In [1]: import numpy as np

In [2]: from numpy import linalg as LA

In [3]: np.set_printoptions(precision=1, suppress=True, linewidth=160, legacy="1.25")

In [4]: M = np.load("mat.npy")

In [5]: M
Out[5]: 
array([[-1.,  0., -2., -2.,  0.,  0.,  0.,  0., -2., -2.,  0.],
       [ 0., -1.,  0.,  0., -2., -2., -2., -2.,  0.,  0., -2.],
       [-2.,  0., -1., -2.,  0.,  0.,  0.,  0., -2., -2.,  0.],
       [-2.,  0., -2., -1.,  0.,  0.,  0.,  0., -2., -2.,  0.],
       [ 0., -2.,  0.,  0., -1., -2., -2., -2.,  0.,  0., -2.],
       [ 0., -2.,  0.,  0., -2., -1., -2., -2.,  0.,  0., -2.],
       [ 0., -2.,  0.,  0., -2., -2., -1., -2.,  0.,  0., -2.],
       [ 0., -2.,  0.,  0., -2., -2., -2., -1.,  0.,  0., -2.],
       [-2.,  0., -2., -2.,  0.,  0.,  0.,  0., -1., -2.,  0.],
       [-2.,  0., -2., -2.,  0.,  0.,  0.,  0., -2., -1.,  0.],
       [ 0., -2.,  0.,  0., -2., -2., -2., -2.,  0.,  0., -1.]])

In [6]: q, R = LA.qr(M)

In [7]: np.allclose(R.T @ R, M.T @ M)
Out[7]: True

In [8]: q.round(1) + 0
Out[8]: 
array([[-0.2,  0. ,  0.8,  0.4,  0. ,  0. ,  0. ,  0. ,  0.3, -0.2,  0. ],
       [ 0. , -0.2,  0. ,  0. ,  0.7,  0.4,  0.3,  0.2,  0. ,  0. , -0.2],
       [-0.5,  0. , -0.6,  0.4,  0. ,  0. ,  0. ,  0. ,  0.3, -0.2,  0. ],
       [-0.5,  0. ,  0.1, -0.8,  0. ,  0. ,  0. ,  0. ,  0.3, -0.2,  0. ],
       [ 0. , -0.4,  0. ,  0. , -0.6,  0.4,  0.3,  0.2,  0. ,  0. , -0.2],
       [ 0. , -0.4,  0. ,  0. ,  0.1, -0.8,  0.3,  0.2,  0. ,  0. , -0.2],
       [ 0. , -0.4,  0. ,  0. ,  0.1,  0. , -0.8,  0.2,  0. ,  0. , -0.2],
       [ 0. , -0.4,  0. ,  0. ,  0.1,  0. ,  0. , -0.9,  0. ,  0. , -0.2],
       [-0.5,  0. ,  0.1,  0. ,  0. ,  0. ,  0. ,  0. , -0.8, -0.2,  0. ],
       [-0.5,  0. ,  0.1,  0. ,  0. ,  0. ,  0. ,  0. ,  0. ,  0.9,  0. ],
       [ 0. , -0.4,  0. ,  0. ,  0.1,  0. ,  0. ,  0. ,  0. ,  0. ,  0.9]])

In [9]: np.trace(q @ q.T)
Out[9]: 11.0

In [10]: M @ M
Out[10]: 
array([[17.,  0., 16., 16.,  0.,  0.,  0.,  0., 16., 16.,  0.],
       [ 0., 21.,  0.,  0., 20., 20., 20., 20.,  0.,  0., 20.],
       [16.,  0., 17., 16.,  0.,  0.,  0.,  0., 16., 16.,  0.],
       [16.,  0., 16., 17.,  0.,  0.,  0.,  0., 16., 16.,  0.],
       [ 0., 20.,  0.,  0., 21., 20., 20., 20.,  0.,  0., 20.],
       [ 0., 20.,  0.,  0., 20., 21., 20., 20.,  0.,  0., 20.],
       [ 0., 20.,  0.,  0., 20., 20., 21., 20.,  0.,  0., 20.],
       [ 0., 20.,  0.,  0., 20., 20., 20., 21.,  0.,  0., 20.],
       [16.,  0., 16., 16.,  0.,  0.,  0.,  0., 17., 16.,  0.],
       [16.,  0., 16., 16.,  0.,  0.,  0.,  0., 16., 17.,  0.],
       [ 0., 20.,  0.,  0., 20., 20., 20., 20.,  0.,  0., 21.]])

In [11]: (M != 0).astype(int)
Out[11]: 
array([[1, 0, 1, 1, 0, 0, 0, 0, 1, 1, 0],
       [0, 1, 0, 0, 1, 1, 1, 1, 0, 0, 1],
       [1, 0, 1, 1, 0, 0, 0, 0, 1, 1, 0],
       [1, 0, 1, 1, 0, 0, 0, 0, 1, 1, 0],
       [0, 1, 0, 0, 1, 1, 1, 1, 0, 0, 1],
       [0, 1, 0, 0, 1, 1, 1, 1, 0, 0, 1],
       [0, 1, 0, 0, 1, 1, 1, 1, 0, 0, 1],
       [0, 1, 0, 0, 1, 1, 1, 1, 0, 0, 1],
       [1, 0, 1, 1, 0, 0, 0, 0, 1, 1, 0],
       [1, 0, 1, 1, 0, 0, 0, 0, 1, 1, 0],
       [0, 1, 0, 0, 1, 1, 1, 1, 0, 0, 1]])

In [12]: vals, evecs = LA.eigh(M)

In [13]: vals
Out[13]: array([-11.,  -9.,   1.,   1.,   1.,   1.,   1.,   1.,   1.,   1.,   1.])

In [14]: (vals > 1e-8).sum(), (vals < -1e-8).sum()
Out[14]: (9, 2)

In [15]: B = M / np.sqrt((M ** 2).mean(axis=1, keepdims=True))

In [16]: LA.matrix_rank(B) == LA.matrix_rank(M)
Out[16]: True

In [17]: LA.norm(B, axis=1)
Out[17]: array([3.3, 3.3, 3.3, 3.3, 3.3, 3.3, 3.3, 3.3, 3.3, 3.3, 3.3])

In [18]: f = np.array([-3, 1])

In [19]: np.correlate(M[0], M[6], "full")
Out[19]: array([ 2.,  0.,  4.,  6.,  1.,  6.,  8.,  6., 12., 10.,  0.,  8., 10.,  6.,  8.,  4.,  0.,  4.,  4.,  0.,  0.])

In [20]: print(np.cross(M[0, :3], M[6, :3]))
[-4.  0.  2.]

In [21]: B = np.array([[0.9, 0.1],
    ...:     [-0.3, 0.4],
    ...:     [-2.5, -1.3],
    ...:     [0.1, 1.9],
    ...:     [-0.9, 1.7],
    ...:     [-1.7, -0.9],
    ...:     [0.7, 0.6],
    ...:     [0.1, 1.2],
    ...:     [0.5, 0.1],
    ...:     [1.0, 1.8],
    ...:     [1.2, -0.2],
    ...:     [1.8, 1.1],
    ...:     [-1.4, 0.6],
    ...:     [0.1, 1.4]])

In [22]: W2 = np.array([[-1.4, 1.0, -1.4, -0.6, 0.8, 0.2, -0.8, 0.2, -0.1, -0.3, -0.8, -1.6],
    ...:     [-1.5, -1.6, -1.4, 0.2, 0.8, -0.5, -0.1, -1.4, 0.1, -1.3, 0.3, -0.5]])

In [23]: mat = B @ W2

In [24]: mat.round(1) + 0
Out[24]: 
array([[-1.4,  0.7, -1.4, -0.5,  0.8,  0.1, -0.7,  0. , -0.1, -0.4, -0.7, -1.5],
       [-0.2, -0.9, -0.1,  0.3,  0.1, -0.3,  0.2, -0.6,  0.1, -0.4,  0.4,  0.3],
       [ 5.4, -0.4,  5.3,  1.2, -3. ,  0.2,  2.1,  1.3,  0.1,  2.4,  1.6,  4.6],
       [-3. , -2.9, -2.8,  0.3,  1.6, -0.9, -0.3, -2.6,  0.2, -2.5,  0.5, -1.1],
       [-1.3, -3.6, -1.1,  0.9,  0.6, -1. ,  0.6, -2.6,  0.3, -1.9,  1.2,  0.6],
       [ 3.7, -0.3,  3.6,  0.8, -2.1,  0.1,  1.5,  0.9,  0.1,  1.7,  1.1,  3.2],
       [-1.9, -0.3, -1.8, -0.3,  1. , -0.2, -0.6, -0.7,  0. , -1. , -0.4, -1.4],
       [-1.9, -1.8, -1.8,  0.2,  1. , -0.6, -0.2, -1.7,  0.1, -1.6,  0.3, -0.8],
       [-0.8,  0.3, -0.8, -0.3,  0.5,  0. , -0.4,  0. ,  0. , -0.3, -0.4, -0.8],
       [-4.1, -1.9, -3.9, -0.2,  2.2, -0.7, -1. , -2.3,  0.1, -2.6, -0.3, -2.5],
       [-1.4,  1.5, -1.4, -0.8,  0.8,  0.3, -0.9,  0.5, -0.1, -0.1, -1. , -1.8],
       [-4.2,  0. , -4.1, -0.9,  2.3, -0.2, -1.6, -1.2, -0.1, -2. , -1.1, -3.4],
       [ 1.1, -2.4,  1.1,  1. , -0.6, -0.6,  1.1, -1.1,  0.2, -0.4,  1.3,  1.9],
       [-2.2, -2.1, -2.1,  0.2,  1.2, -0.7, -0.2, -1.9,  0.1, -1.8,  0.3, -0.9]])

In [25]: # rows and columns are dependent

In [26]: Uu, sv, Vh = LA.svd(mat)

In [27]: evecs = Vh[:(sv > 1e-8).sum()]

In [28]: rng = np.random.default_rng(166223)

In [29]: x0 = mat[9] + 2 * mat[12] + rng.integers(2) * np.eye(12)[8]

In [30]: x0
Out[30]: array([-2. , -6.6, -1.7,  1.7,  1. , -1.9,  1.1, -4.6,  0.5, -3.4,  2.3,  1.4])

In [31]: round(float(LA.norm(x0 - evecs.T @ evecs @ x0)), 1)
Out[31]: 0.0

In [32]: np.round(np.diag(evecs.T @ evecs), 1) + 0
Out[32]: array([0.3, 0.5, 0.3, 0.1, 0.1, 0. , 0.1, 0.2, 0. , 0.1, 0.1, 0.3])

In [33]: LA.matrix_rank(np.vstack([mat, x0]))
Out[33]: 2

In [34]: LA.lstsq(mat[:-1].T, mat[-1])[2]
Out[34]: 2

In [35]: round(float(np.trace(LA.pinv(mat) @ mat)), 1)
Out[35]: 2.0

In [36]: print(np.abs(np.diag(LA.qr(mat)[1])) > 1e-9)
[ True  True False False False False False False False False False False]

In [37]: X = np.loadtxt("arr.csv", delimiter=",")

In [38]: X
Out[38]: 
array([[2., 0., 0., 0., 1.],
       [0., 2., 2., 1., 2.],
       [0., 0., 2., 2., 2.],
       [0., 0., 0., 1., 0.],
       [0., 0., 0., 0., 0.]])

In [39]: # rows and columns are dependent

In [40]: np.round(np.abs(LA.eigvals(X)).max(), 1)
Out[40]: 2.0

In [41]: np.allclose(X @ X.T, X.T @ X)
Out[41]: False

In [42]: (X - X.T) / 2
Out[42]: 
array([[ 0. ,  0. ,  0. ,  0. ,  0.5],
       [ 0. ,  0. ,  1. ,  0.5,  1. ],
       [ 0. , -1. ,  0. ,  1. ,  1. ],
       [ 0. , -0.5, -1. ,  0. ,  0. ],
       [-0.5, -1. , -1. ,  0. ,  0. ]])

In [43]: print(X @ X)
[[4. 0. 0. 0. 2.]
 [0. 4. 8. 7. 8.]
 [0. 0. 4. 6. 4.]
 [0. 0. 0. 1. 0.]
 [0. 0. 0. 0. 0.]]

In [44]: np.sort(np.abs(LA.eigvals(X)))
Out[44]: array([0., 1., 2., 2., 2.])

In [45]: X.inv()
---------------------------------------------------------------------------
AttributeError                            Traceback (most recent call last)
Cell In[45], line 1
----> 1 X.inv()

AttributeError: 'numpy.ndarray' object has no attribute 'inv'

In [46]: K = np.loadtxt("sample6.csv", delimiter=",")

In [47]: K
Out[47]: 
array([[-1.9, -1.8,  1.4, -0.5,  1.5, -2. , -0.7,  1.4, -1.5,  2. , -2.7, -1.3, -0.6],
       [-1.8, -3.6, -0.5, -0.3, -0.4,  1.5,  3.2,  1.1,  3. , -2. , -1.9, -1.3, -0.3],
       [ 1.4, -0.5, -0.5, -1.2,  0.5,  1. ,  1.6,  2.6,  1.9,  3. ,  0.2, -1.9,  2.1],
       [-0.5, -0.3, -1.2, -1. , -1.9, -2.7,  1.2,  0.5,  0. ,  1. ,  0.7,  1.2,  1.7],
       [ 1.5, -0.4,  0.5, -1.9, -6.6,  0.4, -2.4,  0.5,  0.1, -0.4, -1.9, -0.9,  1.6],
       [-2. ,  1.5,  1. , -2.7,  0.4, -3.6, -0.4,  1. , -0.7, -1.4, -1.2,  2.3, -0.3],
       [-0.7,  3.2,  1.6,  1.2, -2.4, -0.4,  1. ,  2.9, -0.4, -0.5, -1.2,  1.6, -1.1],
       [ 1.4,  1.1,  2.6,  0.5,  0.5,  1. ,  2.9, -3.8, -0.7,  2.1, -2.6,  1. , -1.3],
       [-1.5,  3. ,  1.9,  0. ,  0.1, -0.7, -0.4, -0.7,  0.4,  1.7, -0.2, -1.9, -1.7],
       [ 2. , -2. ,  3. ,  1. , -0.4, -1.4, -0.5,  2.1,  1.7, -3.3,  0.1,  0.5, -2.3],
       [-2.7, -1.9,  0.2,  0.7, -1.9, -1.2, -1.2, -2.6, -0.2,  0.1, -1.6,  1.3,  0.6],
       [-1.3, -1.3, -1.9,  1.2, -0.9,  2.3,  1.6,  1. , -1.9,  0.5,  1.3,  0.4, -0.8],
       [-0.6, -0.3,  2.1,  1.7,  1.6, -0.3, -1.1, -1.3, -1.7, -2.3,  0.6, -0.8,  1. ]])

In [48]: f, g = K[10], K[1]

In [49]: round(f @ g, 1)
Out[49]: 4.0

In [50]: round(f @ f, 1)
Out[50]: 29.3

In [51]: pr = (f @ g) / (f @ f) * f

In [52]: round(float(LA.norm(f + g) ** 2 + LA.norm(f - g) ** 2), 1)
Out[52]: 156.3

In [53]: pr.round(1) + 0
Out[53]: array([-0.4, -0.3,  0. ,  0.1, -0.3, -0.2, -0.2, -0.4,  0. ,  0. , -0.2,  0.2,  0.1])

In [54]: print(round(LA.norm(K[8], 1), 1), np.round(LA.norm(K[8], np.inf), 1))
14.2 3.0

In [55]: round(float(LA.norm(K, 2)), 1)
Out[55]: 9.0

In [56]: LA.norm(K, axis=1)
Out[56]: array([5.8, 7. , 5.9, 4.6, 7.9, 6.2, 6. , 7. , 5.1, 6.6, 5.4, 4.9, 4.8])

In [57]: print(round(K[8] @ K[9], 1))
-5.6

In [58]: print(round(float(LA.norm(K, "nuc")), 1))
70.8

In [59]: print(np.round(LA.norm(K, 1), 1), round(LA.norm(K, np.inf), 1))
21.5 21.5

In [60]: try:
    ...:     LA.cholesky(K)
    ...: except LA.LinAlgError as e:
    ...:     print(e)
    ...: 
Matrix is not positive definite

In [61]: np.all(LA.eigvalsh(K) > 0)
Out[61]: False

In [62]: m1 = np.array([[2.3, -0.4, -0.7, -0.8, 0.2],
    ...:     [0.3, -1.4, 1.6, -0.5, -1.4],
    ...:     [-0.7, -0.6, 2.3, 0.3, 1.7],
    ...:     [0.0, -0.6, 1.0, 1.7, 1.6],
    ...:     [-0.5, -0.4, 2.0, -0.2, -0.1],
    ...:     [-1.9, 0.8, -2.6, -1.5, 0.7],
    ...:     [0.4, 0.0, -0.2, -0.4, -1.0],
    ...:     [1.4, 0.7, 1.2, -0.3, 0.6],
    ...:     [0.0, 0.9, -0.1, -0.9, -0.8],
    ...:     [-1.0, 0.3, -1.0, 1.3, 0.8],
    ...:     [0.0, 0.5, 1.2, 0.7, -1.7],
    ...:     [-0.5, -0.7, 1.0, -0.1, 0.1]])

In [63]: m1[:, 0] *= 3

In [64]: m1
Out[64]: 
array([[ 6.9, -0.4, -0.7, -0.8,  0.2],
       [ 0.9, -1.4,  1.6, -0.5, -1.4],
       [-2.1, -0.6,  2.3,  0.3,  1.7],
       [ 0. , -0.6,  1. ,  1.7,  1.6],
       [-1.5, -0.4,  2. , -0.2, -0.1],
       [-5.7,  0.8, -2.6, -1.5,  0.7],
       [ 1.2,  0. , -0.2, -0.4, -1. ],
       [ 4.2,  0.7,  1.2, -0.3,  0.6],
       [ 0. ,  0.9, -0.1, -0.9, -0.8],
       [-3. ,  0.3, -1. ,  1.3,  0.8],
       [ 0. ,  0.5,  1.2,  0.7, -1.7],
       [-1.5, -0.7,  1. , -0.1,  0.1]])

In [65]: q, evecs = LA.qr(m1[:, :2])[0], LA.qr(m1[:, 2:])[0]

In [66]: sv = LA.svd(q.T @ evecs, compute_uv=False)

In [67]: np.round(LA.norm(q @ q.T - evecs @ evecs.T, 2), 1)
Out[67]: 1.0

In [68]: P = m1 @ LA.solve(m1.T @ m1, m1.T)

In [69]: np.allclose(P @ P, P)
Out[69]: True

In [70]: x0 = np.array([2, 3, -3, -2, 1])

In [71]: LA.norm(m1 @ x0) <= LA.norm(m1, 2) * LA.norm(x0) + 1e-9
Out[71]: True

In [72]: m1 * x0
Out[72]: 
array([[ 13.8,  -1.2,   2.1,   1.6,   0.2],
       [  1.8,  -4.2,  -4.8,   1. ,  -1.4],
       [ -4.2,  -1.8,  -6.9,  -0.6,   1.7],
       [  0. ,  -1.8,  -3. ,  -3.4,   1.6],
       [ -3. ,  -1.2,  -6. ,   0.4,  -0.1],
       [-11.4,   2.4,   7.8,   3. ,   0.7],
       [  2.4,   0. ,   0.6,   0.8,  -1. ],
       [  8.4,   2.1,  -3.6,   0.6,   0.6],
       [  0. ,   2.7,   0.3,   1.8,  -0.8],
       [ -6. ,   0.9,   3. ,  -2.6,   0.8],
       [  0. ,   1.5,  -3.6,  -1.4,  -1.7],
       [ -3. ,  -2.1,  -3. ,   0.2,   0.1]])

In [73]: (m1 * x0).sum(axis=1)
Out[73]: array([ 16.5,  -7.6, -11.8,  -6.6,  -9.9,   2.5,   2.8,   8.1,   4. ,  -3.9,  -5.2,  -7.8])

In [74]: m1 @ x0
Out[74]: array([ 16.5,  -7.6, -11.8,  -6.6,  -9.9,   2.5,   2.8,   8.1,   4. ,  -3.9,  -5.2,  -7.8])

In [75]: dist = LA.norm(m1[:, None] - m1[None], axis=-1)

In [76]: dist[10]
Out[76]: array([7.6, 2.5, 4.3, 3.6, 2.7, 7.6, 2.3, 4.9, 2.3, 4.5, 0. , 2.8])

In [77]: (dist + 1e9 * np.eye(12)).round(6).argmin(axis=1)
Out[77]: array([ 7,  6,  4, 11, 11,  9,  8,  0,  6, 11,  8,  4])

In [78]: dist[10].round(6).argsort(kind="stable")[:4]
Out[78]: array([10,  8,  6,  1])

In [79]: print(dist[:5, :5])
[[0.  6.7 9.7 7.7 8.8]
 [6.7 0.  4.5 4.  2.9]
 [9.7 4.5 0.  2.8 2. ]
 [7.7 4.  2.8 0.  3.1]
 [8.8 2.9 2.  3.1 0. ]]

In [80]: LA.norm(m1, axis=1)
Out[80]: array([7. , 2.7, 3.6, 2.6, 2.5, 6.5, 1.6, 4.5, 1.5, 3.5, 2.3, 1.9])

In [81]: dist.shape
Out[81]: (12, 12)

In [82]: print(np.flatnonzero(dist[10] < dist.mean() / 2))
[10]

In [83]: LA.norm(m1 - m1.mean(axis=0), axis=1)
Out[83]: array([7.1, 2.5, 3.3, 2.5, 2.1, 6.7, 1.8, 4.4, 1.7, 3.7, 2.1, 1.7])

In [84]: vals, evecs = LA.eigh(K)

In [85]: np.round(np.abs(evecs[:, -1]), 1) + 0
Out[85]: array([0.2, 0.3, 0.4, 0.1, 0. , 0.1, 0.5, 0.4, 0.3, 0.2, 0.3, 0.1, 0.3])

In [86]: print(LA.eigvalsh(K @ K))
[ 1.   3.9  8.8  9.1 15.5 24.7 35.5 48.6 49.  49.9 62.6 81.1 81.4]

In [87]: np.unique(vals.round(6) + 0, return_counts=True)[1]
Out[87]: array([1, 1, 1, 1, 1, 1, 1, 1, 1, 1, 1, 1, 1])

In [88]: (vals > 1e-8).sum(), (vals < -1e-8).sum()
Out[88]: (6, 7)

In [89]: round(float(vals.sum()), 1), round(np.trace(K), 1)
Out[89]: (-23.1, -23.1)

In [90]: LA.eigvalsh(K + 3 * np.eye(13))
Out[90]: array([-6. , -6. , -4.9, -4.1, -4. , -2. ,  1. ,  4. ,  6. ,  6. ,  6.9,  9. , 10. ])
